% ipython --no-banner

In [1]: import numpy as np

In [2]: from numpy import linalg as LA

In [3]: np.set_printoptions(precision=3, suppress=True, linewidth=100, floatmode="fixed")

In [4]: E = np.vander(np.arange(5) - 1, 4, increasing=True)

In [5]: E
Out[5]: 
array([[ 1, -1,  1, -1],
       [ 1,  0,  0,  0],
       [ 1,  1,  1,  1],
       [ 1,  2,  4,  8],
       [ 1,  3,  9, 27]])

In [6]: np.round(LA.norm(E, 2), 3)
Out[6]: np.float64(30.076)

In [7]: round(float(LA.norm(E[2] - E[3])), 3)
Out[7]: 7.681

In [8]: round(float(LA.norm(E[2], 1)), 3), round(LA.norm(E[2], np.inf), 3)
Out[8]: (4.0, np.float64(1.0))

In [9]: LA.norm(E, axis=1).argmax()
Out[9]: np.int64(4)

In [10]: E[2] @ E[3]
Out[10]: np.int64(15)

In [11]: round(float(LA.norm(E, 1)), 3), np.round(LA.norm(E, np.inf), 3)
Out[11]: (37.0, np.float64(40.0))

In [12]: np.abs(LA.svd(E)[2][-1])
Out[12]: array([0.710, 0.018, 0.675, 0.200])

In [13]: round(np.log10(LA.cond(E)))
Out[13]: 2

In [14]: [round(float(x), 3) for x in LA.svd(E, compute_uv=False)[:3]]
Out[14]: [30.076, 2.5, 1.558]

In [15]: U, sig, Vt = LA.svd(E)

In [16]: np.argmax(sig[:-1] / (sig[1:] + 1e-6)) + 1
Out[16]: np.int64(1)

In [17]: M2 = U[:, :1] @ np.diag(sig[:1]) @ Vt[:1]

In [18]: LA.matrix_rank(E, rtol=0.05)
Out[18]: np.int64(3)

In [19]: mat = np.load("layer15.npy")

In [20]: mat
Out[20]: 
array([[0, 4, 0, 4, 0, 4],
       [4, 7, 4, 7, 4, 7],
       [5, 0, 5, 0, 5, 0],
       [0, 4, 0, 4, 0, 4],
       [4, 7, 4, 7, 4, 7],
       [5, 0, 5, 0, 5, 0]])

In [21]: U, sig, Vt = LA.svd(mat)

In [22]: evecs = Vt[:(sig > 1e-8).sum()]

In [23]: rng = np.random.default_rng(3981)

In [24]: x = mat[0] + 2 * mat[4] + rng.integers(2) * np.eye(6)[1]

In [25]: x
Out[25]: array([ 8.000, 19.000,  8.000, 18.000,  8.000, 18.000])

In [26]: LA.matrix_rank(np.vstack([mat, x]))
Out[26]: np.int64(3)

In [27]: np.diag(evecs.T @ evecs)
Out[27]: array([0.333, 0.333, 0.333, 0.333, 0.333, 0.333])

In [28]: np.allclose(evecs.T @ evecs @ x, x)
Out[28]: False

In [29]: np.round(evecs.T @ evecs, 3) + 0
Out[29]: 
array([[0.333, 0.000, 0.333, 0.000, 0.333, 0.000],
       [0.000, 0.333, 0.000, 0.333, 0.000, 0.333],
       [0.333, 0.000, 0.333, 0.000, 0.333, 0.000],
       [0.000, 0.333, 0.000, 0.333, 0.000, 0.333],
       [0.333, 0.000, 0.333, 0.000, 0.333, 0.000],
       [0.000, 0.333, 0.000, 0.333, 0.000, 0.333]])

In [30]: round(LA.norm(x - evecs.T @ evecs @ x), 3)
Out[30]: np.float64(0.816)

In [31]: W = np.array([[1, 0, 0, 1, 0, 2],
    ...:     [0, 1, 2, 0, 3, 2],
    ...:     [3, 2, 2, 3, 1, 0],
    ...:     [1, 0, 2, 2, 2, 3],
    ...:     [3, 2, 1, 0, 1, 0],
    ...:     [2, 0, 2, 2, 2, 3]])

In [32]: b = np.array([-3, 4, -4, -1, 4, 0])

In [33]: H = np.maximum(mat @ W + b, 0)

In [34]: H
Out[34]: 
array([[ 9,  8, 20, 15, 32, 32],
       [46, 27, 50, 43, 61, 64],
       [32, 24, 11, 19, 14, 10],
       [ 9,  8, 20, 15, 32, 32],
       [46, 27, 50, 43, 61, 64],
       [32, 24, 11, 19, 14, 10]])

In [35]: Z = np.array([[0, -2, 2],
    ...:     [3, 1, 1],
    ...:     [1, 3, -3],
    ...:     [1, -1, 3],
    ...:     [-2, 3, -1],
    ...:     [1, -2, -2]])

In [36]: H @ Z
Out[36]: 
array([[ 27,  67, -85],
       [116,  97, -91],
       [ 84,  -4,  78],
       [ 27,  67, -85],
       [116,  97, -91],
       [ 84,  -4,  78]])

In [37]: W @ Z
Out[37]: 
array([[  3,  -7,   1],
       [  1,  12, -12],
       [  9,   2,  10],
       [  3,   2,  -6],
       [  5,   2,   4],
       [  3,   0,  -4]])

In [38]: (H @ Z).round(6).argmax(axis=1)
Out[38]: array([1, 0, 0, 1, 0, 0])

In [39]: round(LA.norm(mat, 2) / LA.norm(mat), 3)
Out[39]: np.float64(0.887)

In [40]: np.argsort(-LA.norm(mat, axis=0).round(6), kind="stable")[:3]
Out[40]: array([1, 3, 5])

In [41]: [round(float(x), 3) for x in LA.svd(mat, compute_uv=False)[:3]]
Out[41]: [22.378, 11.628, 0.0]

In [42]: LA.matrix_rank(mat, rtol=0.1)
Out[42]: np.int64(2)

In [43]: z = rng.permutation(6)

In [44]: z
Out[44]: array([4, 5, 2, 0, 1, 3])

In [45]: M2 = mat[z][:, z]

In [46]: np.diag(M2)
Out[46]: array([4, 0, 5, 0, 7, 4])

In [47]: np.round(np.sort(np.abs(LA.eigvals(M2))), 3) + 0
Out[47]: array([ 0.000,  0.000,  0.000,  0.000,  0.000, 20.000])

In [48]: r = LA.matrix_rank(mat)

In [49]: r
Out[49]: np.int64(2)

In [50]: N = LA.svd(mat)[2][r:].T

In [51]: [int(LA.matrix_rank(mat[:, :j + 1])) for j in range(6)]
Out[51]: [1, 2, 2, 2, 2, 2]

In [52]: np.round(N @ N.T, 3) + 0
Out[52]: 
array([[ 0.667,  0.000, -0.333,  0.000, -0.333,  0.000],
       [ 0.000,  0.667,  0.000, -0.333,  0.000, -0.333],
       [-0.333,  0.000,  0.667,  0.000, -0.333,  0.000],
       [ 0.000, -0.333,  0.000,  0.667,  0.000, -0.333],
       [-0.333,  0.000, -0.333,  0.000,  0.667,  0.000],
       [ 0.000, -0.333,  0.000, -0.333,  0.000,  0.667]])

In [53]: data = np.loadtxt("m.csv", delimiter=",")

In [54]: data
Out[54]: 
array([[5.000, 0.000, 4.000, 0.000, 0.000, 0.000, 0.000, 0.000, 4.000, 0.000, 0.000, 4.000],
       [0.000, 5.000, 0.000, 0.000, 4.000, 4.000, 0.000, 0.000, 0.000, 4.000, 0.000, 0.000],
       [4.000, 0.000, 5.000, 0.000, 0.000, 0.000, 0.000, 0.000, 4.000, 0.000, 0.000, 4.000],
       [0.000, 0.000, 0.000, 5.000, 0.000, 0.000, 4.000, 4.000, 0.000, 0.000, 4.000, 0.000],
       [0.000, 4.000, 0.000, 0.000, 5.000, 4.000, 0.000, 0.000, 0.000, 4.000, 0.000, 0.000],
       [0.000, 4.000, 0.000, 0.000, 4.000, 5.000, 0.000, 0.000, 0.000, 4.000, 0.000, 0.000],
       [0.000, 0.000, 0.000, 4.000, 0.000, 0.000, 5.000, 4.000, 0.000, 0.000, 4.000, 0.000],
       [0.000, 0.000, 0.000, 4.000, 0.000, 0.000, 4.000, 5.000, 0.000, 0.000, 4.000, 0.000],
       [4.000, 0.000, 4.000, 0.000, 0.000, 0.000, 0.000, 0.000, 5.000, 0.000, 0.000, 4.000],
       [0.000, 4.000, 0.000, 0.000, 4.000, 4.000, 0.000, 0.000, 0.000, 5.000, 0.000, 0.000],
       [0.000, 0.000, 0.000, 4.000, 0.000, 0.000, 4.000, 4.000, 0.000, 0.000, 5.000, 0.000],
       [4.000, 0.000, 4.000, 0.000, 0.000, 0.000, 0.000, 0.000, 4.000, 0.000, 0.000, 5.000]])

In [55]: round(LA.norm(data, 1), 3), round(float(LA.norm(data, np.inf)), 3)
Out[55]: (np.float64(17.0), 17.0)

In [56]: LA.norm(data, axis=1).argmax()
Out[56]: np.int64(0)

In [57]: vals, evecs = LA.eigh(data)

In [58]: x = np.array([3, 3, 0, 0, 3, 3, 1, 1, 2, 0, 3, 3])

In [59]: np.round(evecs * np.abs(vals) @ evecs.T, 3) + 0
Out[59]: 
array([[5.000, 0.000, 4.000, 0.000, 0.000, 0.000, 0.000, 0.000, 4.000, 0.000, 0.000, 4.000],
       [0.000, 5.000, 0.000, 0.000, 4.000, 4.000, 0.000, 0.000, 0.000, 4.000, 0.000, 0.000],
       [4.000, 0.000, 5.000, 0.000, 0.000, 0.000, 0.000, 0.000, 4.000, 0.000, 0.000, 4.000],
       [0.000, 0.000, 0.000, 5.000, 0.000, 0.000, 4.000, 4.000, 0.000, 0.000, 4.000, 0.000],
       [0.000, 4.000, 0.000, 0.000, 5.000, 4.000, 0.000, 0.000, 0.000, 4.000, 0.000, 0.000],
       [0.000, 4.000, 0.000, 0.000, 4.000, 5.000, 0.000, 0.000, 0.000, 4.000, 0.000, 0.000],
       [0.000, 0.000, 0.000, 4.000, 0.000, 0.000, 5.000, 4.000, 0.000, 0.000, 4.000, 0.000],
       [0.000, 0.000, 0.000, 4.000, 0.000, 0.000, 4.000, 5.000, 0.000, 0.000, 4.000, 0.000],
       [4.000, 0.000, 4.000, 0.000, 0.000, 0.000, 0.000, 0.000, 5.000, 0.000, 0.000, 4.000],
       [0.000, 4.000, 0.000, 0.000, 4.000, 4.000, 0.000, 0.000, 0.000, 5.000, 0.000, 0.000],
       [0.000, 0.000, 0.000, 4.000, 0.000, 0.000, 4.000, 4.000, 0.000, 0.000, 5.000, 0.000],
       [4.000, 0.000, 4.000, 0.000, 0.000, 0.000, 0.000, 0.000, 4.000, 0.000, 0.000, 5.000]])

In [60]: np.round(evecs * np.sqrt(vals) @ evecs.T, 3) + 0
Out[60]: 
array([[1.781, 0.000, 0.781, 0.000, 0.000, 0.000, 0.000, 0.000, 0.781, 0.000, 0.000, 0.781],
       [0.000, 1.781, 0.000, 0.000, 0.781, 0.781, 0.000, 0.000, 0.000, 0.781, 0.000, 0.000],
       [0.781, 0.000, 1.781, 0.000, 0.000, 0.000, 0.000, 0.000, 0.781, 0.000, 0.000, 0.781],
       [0.000, 0.000, 0.000, 1.781, 0.000, 0.000, 0.781, 0.781, 0.000, 0.000, 0.781, 0.000],
       [0.000, 0.781, 0.000, 0.000, 1.781, 0.781, 0.000, 0.000, 0.000, 0.781, 0.000, 0.000],
       [0.000, 0.781, 0.000, 0.000, 0.781, 1.781, 0.000, 0.000, 0.000, 0.781, 0.000, 0.000],
       [0.000, 0.000, 0.000, 0.781, 0.000, 0.000, 1.781, 0.781, 0.000, 0.000, 0.781, 0.000],
       [0.000, 0.000, 0.000, 0.781, 0.000, 0.000, 0.781, 1.781, 0.000, 0.000, 0.781, 0.000],
       [0.781, 0.000, 0.781, 0.000, 0.000, 0.000, 0.000, 0.000, 1.781, 0.000, 0.000, 0.781],
       [0.000, 0.781, 0.000, 0.000, 0.781, 0.781, 0.000, 0.000, 0.000, 1.781, 0.000, 0.000],
       [0.000, 0.000, 0.000, 0.781, 0.000, 0.000, 0.781, 0.781, 0.000, 0.000, 1.781, 0.000],
       [0.781, 0.000, 0.781, 0.000, 0.000, 0.000, 0.000, 0.000, 0.781, 0.000, 0.000, 1.781]])

In [61]: x @ data @ x
Out[61]: np.float64(740.0)

In [62]: feats = np.load("data.npy")

In [63]: feats
Out[63]: 
array([[ 1,  0,  0,  0,  0,  0,  0],
       [-3,  1,  0,  0,  0,  0,  0],
       [-2,  3,  1,  0,  0,  0,  0],
       [-3, -2,  2,  1,  0,  0,  0],
       [-2, -3,  1, -1,  1,  0,  0],
       [ 1,  2, -3,  2, -2,  1,  0],
       [-1,  2,  3, -2, -1, -3,  1]])

In [64]: # triangular: eigenvalues sit on the diagonal

In [65]: U, sig, Vt = LA.svd(feats)

In [66]: np.argmax(sig[:-1] / (sig[1:] + 1e-6)) + 1
Out[66]: np.int64(6)

In [67]: M2 = U[:, :6] @ np.diag(sig[:6]) @ Vt[:6]

In [68]: LA.matrix_rank(M2)
Out[68]: np.int64(6)

In [69]: round(LA.norm(feats - M2) / LA.norm(feats), 3)
Out[69]: np.float64(0.001)

In [70]: round(float(LA.norm(feats - M2, 2)), 3), round(float(sig[6]), 3)
Out[70]: (0.007, 0.007)

In [71]: LA.matrix_rank(feats, rtol=0.05)
Out[71]: np.int64(5)

In [72]: np.argsort(-LA.norm(feats, axis=0).round(6), kind="stable")[:3]
Out[72]: array([1, 0, 2])

In [73]: LA.cond(feats) > 100
Out[73]: np.True_

In [74]: np.round(LA.norm(feats, 2) / LA.norm(feats), 3)
Out[74]: np.float64(0.682)

In [75]: z = rng.permutation(7)

In [76]: z
Out[76]: array([4, 0, 5, 3, 1, 2, 6])

In [77]: M2 = feats[z][:, z]

In [78]: np.round(LA.det(M2), 3), np.round(LA.det(feats[z]), 3)
Out[78]: (np.float64(1.0), np.float64(-1.0))

In [79]: M2
Out[79]: 
array([[ 1, -2,  0, -1, -3,  1,  0],
       [ 0,  1,  0,  0,  0,  0,  0],
       [-2,  1,  1,  2,  2, -3,  0],
       [ 0, -3,  0,  1, -2,  2,  0],
       [ 0, -3,  0,  0,  1,  0,  0],
       [ 0, -2,  0,  0,  3,  1,  0],
       [-1, -1, -3, -2,  2,  3,  1]])

In [80]: np.sort(np.abs(LA.eigvals(M2)))
Out[80]: array([1.000, 1.000, 1.000, 1.000, 1.000, 1.000, 1.000])

In [81]: x = np.array([6, 7, 6, 3])

In [82]: target = E @ x

In [83]: target
Out[83]: array([  2,   6,  22,  68, 162])

In [84]: LA.solve(E.T @ E, E.T @ target)
Out[84]: array([6.000, 7.000, 6.000, 3.000])

In [85]: target = target + 0.1 * rng.normal(size=5)

In [86]: target
Out[86]: array([  2.048,   6.074,  21.896,  68.101, 161.974])

In [87]: b, *_ = LA.lstsq(E, target)

In [88]: b
Out[88]: array([5.999, 6.981, 6.038, 2.989])

In [89]: round(float(LA.norm(target - E @ b)), 3)
Out[89]: 0.155

In [90]: np.sort(LA.eigvals(feats))
Out[90]: array([1.000, 1.000, 1.000, 1.000, 1.000, 1.000, 1.000])

In [91]: LA.matrix_rank(feats - feats[0, 0] * np.eye(7))
Out[91]: np.int64(6)

In [92]: [int(LA.matrix_rank(LA.matrix_power(feats, p))) for p in range(1, 8)]
Out[92]: [7, 7, 7, 7, 7, 7, 7]

In [93]: f = np.array([2, 1, 0, 0, 2, 1, 0, 0, 2, 1, 2, 1, 1]) + 0.5

In [94]: J = np.eye(13) - 2 * np.outer(f, f) / (f @ f)

In [95]: J
Out[95]: 
array([[ 0.664, -0.201, -0.067, -0.067, -0.336, -0.201, -0.067, -0.067, -0.336, -0.201, -0.336,
        -0.201, -0.201],
       [-0.201,  0.879, -0.040, -0.040, -0.201, -0.121, -0.040, -0.040, -0.201, -0.121, -0.201,
        -0.121, -0.121],
       [-0.067, -0.040,  0.987, -0.013, -0.067, -0.040, -0.013, -0.013, -0.067, -0.040, -0.067,
        -0.040, -0.040],
       [-0.067, -0.040, -0.013,  0.987, -0.067, -0.040, -0.013, -0.013, -0.067, -0.040, -0.067,
        -0.040, -0.040],
       [-0.336, -0.201, -0.067, -0.067,  0.664, -0.201, -0.067, -0.067, -0.336, -0.201, -0.336,
        -0.201, -0.201],
       [-0.201, -0.121, -0.040, -0.040, -0.201,  0.879, -0.040, -0.040, -0.201, -0.121, -0.201,
        -0.121, -0.121],
       [-0.067, -0.040, -0.013, -0.013, -0.067, -0.040,  0.987, -0.013, -0.067, -0.040, -0.067,
        -0.040, -0.040],
       [-0.067, -0.040, -0.013, -0.013, -0.067, -0.040, -0.013,  0.987, -0.067, -0.040, -0.067,
        -0.040, -0.040],
       [-0.336, -0.201, -0.067, -0.067, -0.336, -0.201, -0.067, -0.067,  0.664, -0.201, -0.336,
        -0.201, -0.201],
       [-0.201, -0.121, -0.040, -0.040, -0.201, -0.121, -0.040, -0.040, -0.201,  0.879, -0.201,
        -0.121, -0.121],
       [-0.336, -0.201, -0.067, -0.067, -0.336, -0.201, -0.067, -0.067, -0.336, -0.201,  0.664,
        -0.201, -0.201],
       [-0.201, -0.121, -0.040, -0.040, -0.201, -0.121, -0.040, -0.040, -0.201, -0.121, -0.201,
         0.879, -0.121],
       [-0.201, -0.121, -0.040, -0.040, -0.201, -0.121, -0.040, -0.040, -0.201, -0.121, -0.201,
        -0.121,  0.879]])

In [96]: # symmetric

In [97]: q, r_ = LA.qr(J)

In [98]: np.abs(np.diag(r_))
Out[98]: array([1.000, 1.000, 1.000, 1.000, 1.000, 1.000, 1.000, 1.000, 1.000, 1.000, 1.000, 1.000, 1.000])

In [99]: np.trace(q @ q.T)
Out[99]: np.float64(13.0)

In [100]: q.shape, r_.shape
Out[100]: ((13, 13), (13, 13))

In [101]: np.allclose(r_.T @ r_, J.T @ J)
Out[101]: True

In [102]: round(float(abs(r_[0, 0])), 3), round(LA.norm(J[:, 0]), 3)
Out[102]: (1.0, np.float64(1.0))

In [103]: x = np.array([3, 5, 5, 0, 3, 0, 2, 2, 3, 1, 3, 0, 3])

In [104]: target = J @ x

In [105]: target
Out[105]: 
array([-3.443,  1.134,  3.711, -1.289, -3.443, -3.866,  0.711,  0.711, -3.443, -2.866, -3.443,
       -3.866, -0.866])

In [106]: np.round(LA.solve(J.T, J[0]), 3) + 0
Out[106]: array([1.000, 0.000, 0.000, 0.000, 0.000, 0.000, 0.000, 0.000, 0.000, 0.000, 0.000, 0.000, 0.000])

In [107]: np.round(LA.solve(J, J[:, 6]), 3) + 0
Out[107]: array([0.000, 0.000, 0.000, 0.000, 0.000, 0.000, 1.000, 0.000, 0.000, 0.000, 0.000, 0.000, 0.000])

In [108]: np.round(LA.solve(J, target + J[:, 0]), 3) + 0
Out[108]: array([4.000, 5.000, 5.000, 0.000, 3.000, 0.000, 2.000, 2.000, 3.000, 1.000, 3.000, 0.000, 3.000])
